$ python3 -q
>>> import numpy as np
>>> np.set_printoptions(suppress=True, linewidth=120)
>>> rnd = lambda a: np.round(a, 3) + 0
>>> feats = np.load("sample4.npy")
>>> print(feats)
[[10  6  3  2 10  4  3]
 [ 6  5  2  0  6  2  1]
 [ 3  2  2  1  2  3  1]
 [ 2  0  1  2  2  2  1]
 [10  6  2  2 12  2  2]
 [ 4  2  3  2  2  5  2]
 [ 3  1  1  1  2  2  2]]
>>> # symmetric, so the eigenvalues are real
>>> Y = feats / np.linalg.norm(feats, axis=1, keepdims=True)
>>> C2 = Y @ Y.T
>>> print(rnd(np.linalg.norm(Y, axis=1)))
[1. 1. 1. 1. 1. 1. 1.]
>>> print(rnd(np.degrees(np.arccos(np.clip(C2[4, 6], -1, 1)))))
31.324
>>> print((np.abs(C2) > 0.9).astype(int))
[[1 1 1 0 1 0 1]
 [1 1 0 0 1 0 0]
 [1 0 1 0 0 1 1]
 [0 0 0 1 0 0 1]
 [1 1 0 0 1 0 0]
 [0 0 1 0 0 1 1]
 [1 0 1 1 0 1 1]]
>>> print(np.trace(feats))
38
>>> print((feats + feats.T) / 2)
[[10.  6.  3.  2. 10.  4.  3.]
 [ 6.  5.  2.  0.  6.  2.  1.]
 [ 3.  2.  2.  1.  2.  3.  1.]
 [ 2.  0.  1.  2.  2.  2.  1.]
 [10.  6.  2.  2. 12.  2.  2.]
 [ 4.  2.  3.  2.  2.  5.  2.]
 [ 3.  1.  1.  1.  2.  2.  2.]]
>>> print(rnd(np.sort(np.abs(np.linalg.eigvals(feats)))))
[ 0.     0.     0.     1.214  2.725  6.377 27.685]
>>> print(rnd(np.abs(np.linalg.eigvals(feats)).max()))
27.685
>>> print(rnd(np.linalg.det(feats)))
0.0
>>> print(np.argsort(-np.linalg.norm(feats, axis=0).round(6), kind="stable")[:3])
[4 0 1]
>>> print(np.linalg.cond(feats) > 100)
True
>>> E = np.load("out3.npy")
>>> print(E)
[[  4   3   0   3  13]
 [ 13   2 -11   8  10]
 [ 13   1 -14  11  10]
 [ -2  -7   3  -3  13]
 [  9  -2 -10   8  13]]
>>> print(np.unravel_index(np.abs(E).argmax(), E.shape))
(np.int64(2), np.int64(2))
>>> print(E.mean(axis=0))
[ 7.4 -0.6 -6.4  5.4 11.8]
>>> print(np.diff(E, axis=0))
[[  9  -1 -11   5  -3]
 [  0  -1  -3   3   0]
 [-15  -8  17 -14   3]
 [ 11   5 -13  11   0]]
>>> print(E.shape)
(5, 5)
>>> print(np.abs(E).max())
14
>>> print(E.sum(axis=1))
[23 22 21  4 18]
>>> print(E - E[0])
[[  0   0   0   0   0]
 [  9  -1 -11   5  -3]
 [  9  -2 -14   8  -3]
 [ -6 -10   3  -6   0]
 [  5  -5 -10   5   0]]
>>> J = np.loadtxt("run9.csv", delimiter=",")
>>> print(J)
[[5. 4. 0. 0. 4. 4.]
 [4. 5. 0. 0. 4. 4.]
 [0. 0. 5. 4. 0. 0.]
 [0. 0. 4. 5. 0. 0.]
 [4. 4. 0. 0. 5. 4.]
 [4. 4. 0. 0. 4. 5.]]
>>> x0 = np.array([5, -5, -2, -4, 2, 4])
>>> y = J @ x0
>>> coef, lr = np.zeros(6), 1 / np.linalg.norm(J, 2) ** 2
>>> for i in range(6):
...     coef -= lr * J.T @ (J @ coef - y)
...     if i % 1 == 0: print(i, round(np.linalg.norm(J @ coef - y), 3))
... 
0 28.597
1 21.292
2 16.259
3 12.894
4 10.735
5 9.413
>>> print(rnd(np.linalg.cond(J)))
17.0
>>> ev, V = np.linalg.eigh(J)
>>> x0 = np.array([-2, 2, 1, -2, 2, 1])
>>> print(np.abs(J).sum(axis=1).max(), rnd(np.abs(ev).max()))
17.0 17.0
>>> print(rnd(V * np.sqrt(ev) @ V.T))
[[1.781 0.781 0.    0.    0.781 0.781]
 [0.781 1.781 0.    0.    0.781 0.781]
 [0.    0.    2.    1.    0.    0.   ]
 [0.    0.    1.    2.    0.    0.   ]
 [0.781 0.781 0.    0.    1.781 0.781]
 [0.781 0.781 0.    0.    0.781 1.781]]
>>> print(rnd(x0 @ J @ x0 / (x0 @ x0)), rnd(ev[0]), rnd(ev[-1]))
3.222 1.0 17.0
>>> print(rnd(V * np.maximum(ev, 0) @ V.T))
[[5. 4. 0. 0. 4. 4.]
 [4. 5. 0. 0. 4. 4.]
 [0. 0. 5. 4. 0. 0.]
 [0. 0. 4. 5. 0. 0.]
 [4. 4. 0. 0. 5. 4.]
 [4. 4. 0. 0. 4. 5.]]
>>> rng = np.random.default_rng(348645)
>>> Y = J + rng.integers(-2, 3, (6, 2)) @ rng.integers(-2, 3, (2, 6))
>>> print(Y)
[[ 7.  3.  1.  1.  6.  2.]
 [10.  6.  5.  3.  8.  2.]
 [ 2.  1.  7.  5.  1.  0.]
 [ 4.  0.  7.  7.  3. -2.]
 [ 4.  8.  2.  0.  3.  8.]
 [ 2.  1. -3. -1.  4.  3.]]
>>> print(np.abs(Y - J).sum(axis=1))
[ 9. 21.  7. 14. 12. 11.]
>>> print(Y - J)
[[ 2. -1.  1.  1.  2. -2.]
 [ 6.  1.  5.  3.  4. -2.]
 [ 2.  1.  2.  1.  1.  0.]
 [ 4.  0.  3.  2.  3. -2.]
 [ 0.  4.  2.  0. -2.  4.]
 [-2. -3. -3. -1.  0. -2.]]
>>> print(rnd(np.linalg.svd(Y - J, compute_uv=False)))
[12.714  8.022  0.     0.     0.     0.   ]
>>> x0 = np.array([7, 8, -8, 3, -9, 2])
>>> a = np.maximum(Y @ x0, 0)
>>> print(np.maximum(Y @ x0, 0) - np.maximum(-Y @ x0, 0))
[ 18.  19. -28. -38.  65.  13.]
>>> print(rnd(feats @ np.linalg.pinv(feats) @ feats))
[[10.  6.  3.  2. 10.  4.  3.]
 [ 6.  5.  2.  0.  6.  2.  1.]
 [ 3.  2.  2.  1.  2.  3.  1.]
 [ 2.  0.  1.  2.  2.  2.  1.]
 [10.  6.  2.  2. 12.  2.  2.]
 [ 4.  2.  3.  2.  2.  5.  2.]
 [ 3.  1.  1.  1.  2.  2.  2.]]
>>> print(np.unique(feats.round(6), axis=0).shape)
(7, 7)
>>> print(np.allclose(feats[:-1].T @ np.linalg.lstsq(feats[:-1].T, feats[-1])[0], feats[-1]))
True
>>> print(np.linalg.lstsq(feats[:-1].T, feats[-1])[2])
4
>>> print(np.abs(np.diag(np.linalg.qr(feats)[1])) > 1e-9)
[ True  True  True  True False False False]
>>> print(rnd(np.trace(np.linalg.pinv(feats) @ feats)))
4.0
